% ipython --no-banner

In [1]: import numpy as np

In [2]: np.set_printoptions(precision=2, suppress=True, linewidth=100, legacy="1.25")

In [3]: arr = np.array([[3, 4, 1],
   ...:     [0, 0, 0],
   ...:     [0, 0, 0],
   ...:     [0, 0, 0],
   ...:     [0, 0, 0],
   ...:     [0, 0, 0],
   ...:     [3, 4, 1],
   ...:     [7, 8, 3],
   ...:     [1, 2, 0],
   ...:     [0, 0, 0],
   ...:     [3, 4, 1],
   ...:     [0, 0, 0],
   ...:     [3, 4, 1],
   ...:     [1, 2, 0],
   ...:     [0, 0, 0],
   ...:     [3, 4, 1],
   ...:     [0, 0, 0],
   ...:     [5, 6, 2],
   ...:     [0, 0, 0]])

In [4]: np.linalg.matrix_rank(arr, rtol=0.1)
Out[4]: 1

In [5]: np.linalg.cond(arr) > 100
Out[5]: True

In [6]: U, sig, Vh = np.linalg.svd(arr)

In [7]: sig.round(2) + 0
Out[7]: array([18.04,  1.31,  0.  ])

In [8]: np.argmax(sig[:-1] / (sig[1:] + 1e-6)) + 1
Out[8]: 2

In [9]: A2 = U[:, :2] @ np.diag(sig[:2]) @ Vh[:2]

In [10]: np.linalg.matrix_rank(A2)
Out[10]: 2

In [11]: np.linalg.matrix_rank(arr, rtol=0.05)
Out[11]: 2

In [12]: data = np.array([[-0.2, 0.4, 2.2, 0.8],
    ...:     [-0.4, 0.1, 0.6, -0.7],
    ...:     [1.1, -0.4, 1.1, -1.1],
    ...:     [0.2, 0.3, -0.2, 1.5]])

In [13]: rng = np.random.default_rng(2111)

In [14]: data[2] = data[3] + 0.02 * rng.normal(size=4)

In [15]: data
Out[15]: 
array([[-0.2 ,  0.4 ,  2.2 ,  0.8 ],
       [-0.4 ,  0.1 ,  0.6 , -0.7 ],
       [ 0.21,  0.29, -0.16,  1.49],
       [ 0.2 ,  0.3 , -0.2 ,  1.5 ]])

In [16]: Xc = arr - arr.mean(axis=0)

In [17]: vecs = np.linalg.svd(Xc)[2][:2]

In [18]: A2 = Xc - Xc @ vecs.T @ vecs

In [19]: np.round(A2.std(axis=0), 2) + 0
Out[19]: array([0., 0., 0.])

In [20]: round(np.linalg.norm(A2) / np.linalg.norm(Xc), 2)
Out[20]: 0.0

In [21]: np.diag(vecs.T @ vecs)
Out[21]: array([0.56, 0.89, 0.56])
